In [1]: import numpy as np

In [2]: from numpy import linalg as LA

In [3]: np.set_printoptions(precision=2, suppress=True, linewidth=100, legacy="1.25")

In [4]: def tidy(a):
   ...:     return np.round(a, 2) + 0
   ...: 

In [5]: A = np.load("block16.npy")

In [6]: A
Out[6]: 
array([[2., 0.],
       [0., 2.]])

In [7]: # triangular

In [8]: np.flatnonzero(LA.matrix_power((A != 0) + (A.T != 0) + np.eye(2), 2)[1])
Out[8]: array([1])

In [9]: (LA.matrix_power((A != 0) + (A.T != 0) + np.eye(2), 2) > 0).astype(int)
Out[9]: 
array([[1, 0],
       [0, 1]])

In [10]: A @ A
Out[10]: 
array([[4., 0.],
       [0., 4.]])

In [11]: tidy(np.sort(LA.eigvals(A).real))
Out[11]: array([2., 2.])

In [12]: x = np.array([-1, 4])

In [13]: y = A @ x

In [14]: coef, lr = np.zeros(2), 1 / LA.norm(A, 2) ** 2

In [15]: for i in range(4):
    ...:     coef -= lr * A.T @ (A @ coef - y)
    ...:     if i % 1 == 0: print(i, round(LA.norm(A @ coef - y), 2))
    ...: 
0 0.0
1 0.0
2 0.0
3 0.0

In [16]: coef
Out[16]: array([-1.,  4.])

In [17]: ev, evecs = LA.eigh(A)

In [18]: tidy(LA.eigvalsh(A + 3 * np.eye(2)))
Out[18]: array([5., 5.])

In [19]: evecs @ np.diag(ev) @ evecs.T
Out[19]: 
array([[2., 0.],
       [0., 2.]])

In [20]: np.unique(ev.round(6) + 0, return_counts=True)[1]
Out[20]: array([2])

In [21]: (ev > 1e-8).sum(), (ev < -1e-8).sum()
Out[21]: (2, 0)

In [22]: tidy(LA.eigvalsh(A @ A))
Out[22]: array([4., 4.])

In [23]: evecs.T @ A @ evecs
Out[23]: 
array([[2., 0.],
       [0., 2.]])

In [24]: tidy(LA.svd(A, compute_uv=False))
Out[24]: array([2., 2.])

In [25]: evecs.T @ evecs
Out[25]: 
array([[1., 0.],
       [0., 1.]])
